$ python3 -q
>>> import numpy as np
>>> import numpy.linalg as la
>>> np.set_printoptions(suppress=True, linewidth=120)
>>> tidy = lambda a: np.round(a, 3) + 0
>>> M = np.loadtxt("w.csv", delimiter=",")
>>> tidy(M)
array([[ 0.352,  0.117, -0.117,  0.43 , -0.039,  0.117],
       [ 0.117,  0.039, -0.039,  0.143, -0.013,  0.039],
       [-0.117, -0.039,  0.039, -0.143,  0.013, -0.039],
       [ 0.43 ,  0.143, -0.143,  0.526, -0.048,  0.143],
       [-0.039, -0.013,  0.013, -0.048,  0.004, -0.013],
       [ 0.117,  0.039, -0.039,  0.143, -0.013,  0.039]])
>>> ev, vecs = la.eigh(M)
>>> vec = np.array([-4, 2, 7, 1, 5, 8])
>>> tidy(np.abs(M).sum(axis=1).max()), np.abs(ev).max()
(np.float64(1.435), np.float64(1.0))
>>> tidy(vecs * np.abs(ev) @ vecs.T)
array([[ 0.352,  0.117, -0.117,  0.43 , -0.039,  0.117],
       [ 0.117,  0.039, -0.039,  0.143, -0.013,  0.039],
       [-0.117, -0.039,  0.039, -0.143,  0.013, -0.039],
       [ 0.43 ,  0.143, -0.143,  0.526, -0.048,  0.143],
       [-0.039, -0.013,  0.013, -0.048,  0.004, -0.013],
       [ 0.117,  0.039, -0.039,  0.143, -0.013,  0.039]])
>>> tidy(la.eigvalsh(M[1:, 1:]))
array([0.   , 0.   , 0.   , 0.   , 0.648])
>>> print(tidy(vec @ M @ vec / (vec @ vec)), tidy(ev[0]), ev[-1])
0.012 0.0 1.0
>>> w1 = np.array([[0, 1, 2], [0, 1, 1], [2, 0, 0], [1, 1, 2], [1, 2, 0], [2, 2, 2]])
>>> beta = np.array([2, -2, 5])
>>> act = np.maximum(M @ w1 + beta, 0)
>>> la.matrix_rank(act)
np.int64(2)
>>> (act > 0).mean(axis=0)
array([1., 0., 1.])
>>> C = np.array([[0, 0], [1, 2], [1, 0]])
>>> (act @ C).round(6).argmax(axis=1)
array([0, 0, 0, 0, 0, 0])
